>>> import numpy as np
>>> np.set_printoptions(precision=1, suppress=True, linewidth=160)
>>> rng = np.random.default_rng(33)
>>> t = rng.uniform(0, 2 * np.pi, 13)
>>> O, _ = np.linalg.qr(np.array([[0.2, -0.9], [1.1, -1.5], [0.1, -0.3]]))
>>> W0 = 5 * np.c_[np.cos(t), np.sin(t)] @ O.T
>>> print(W0)
[[ 2.5  4.3  0.8]
 [-1.2  4.9 -0.1]
 [-3.3 -3.6 -1. ]
 [ 4.8 -0.8  1.2]
 [-1.8  4.7 -0.3]
 [ 4.2  2.3  1.2]
 [-4.8  0.8 -1.2]
 [-0.4  5.   0.1]
 [ 4.3 -2.4  1. ]
 [ 0.4  5.   0.3]
 [ 4.7 -1.2  1.2]
 [ 0.6 -5.  -0.1]
 [ 2.4 -4.4  0.4]]
>>> cen = W0 - W0.mean(axis=0)
>>> vecs = np.linalg.svd(cen)[2][:2]
>>> other = cen - cen @ vecs.T @ vecs
>>> print(np.round(other.std(axis=0), 1) + 0)
[0. 0. 0.]
>>> print((cen @ vecs.T).std(axis=0))
[3.8 3. ]
>>> print(np.round(np.linalg.norm(other) / np.linalg.norm(cen), 1))
0.0
>>> print(np.linalg.norm(other, axis=1).round(6).argmax())
0
>>> U, sv, VT = np.linalg.svd(W0)
>>> vecs = VT[:(sv > 1e-8).sum()]
>>> vec = W0[11] + 5 * W0[8] + rng.integers(2) * np.eye(3)[2]
>>> print(vec)
[ 22.  -16.9   6. ]
>>> print(round(np.linalg.norm(vec - vecs.T @ vecs @ vec), 1))
1.0
>>> print(np.diag(vecs.T @ vecs))
[0.9 1.  0.1]
>>> print(np.linalg.matrix_rank(np.vstack([W0, vec])))
3
>>> U, sv, VT = np.linalg.svd(W0)
>>> print(np.argmax(sv[:-1] / (sv[1:] + 1e-6)) + 1)
2
>>> other = U[:, :2] @ np.diag(sv[:2]) @ VT[:2]
>>> print(other)
[[ 2.5  4.3  0.8]
 [-1.2  4.9 -0.1]
 [-3.3 -3.6 -1. ]
 [ 4.8 -0.8  1.2]
 [-1.8  4.7 -0.3]
 [ 4.2  2.3  1.2]
 [-4.8  0.8 -1.2]
 [-0.4  5.   0.1]
 [ 4.3 -2.4  1. ]
 [ 0.4  5.   0.3]
 [ 4.7 -1.2  1.2]
 [ 0.6 -5.  -0.1]
 [ 2.4 -4.4  0.4]]
>>> print(np.linalg.matrix_rank(W0, rtol=0.05))
2
>>> mat = np.load("mat.npy")
>>> print(mat.round(1) + 0)
[[ 4.6  0.3 -2. ]
 [ 3.2 -1.6 -3.5]
 [-1.8  2.6  3.9]
 [ 3.3  3.2  2. ]
 [ 1.1  3.5  3.4]
 [ 3.3 -1.5 -3.4]
 [-1.   3.   3.9]
 [-2.7  2.   3.7]
 [ 0.   3.3  3.8]
 [-4.7 -0.6  1.7]
 [ 2.9 -1.9 -3.6]
 [-2.3 -3.5 -2.8]
 [ 1.5  3.5  3.3]
 [-4.5 -0.1  2.2]
 [ 0.3 -3.2 -3.8]
 [-3.5 -3.1 -1.8]
 [-2.7  2.   3.7]]
>>> print(np.allclose(mat[:-1].T @ np.linalg.lstsq(mat[:-1].T, mat[-1])[0], mat[-1]))
True
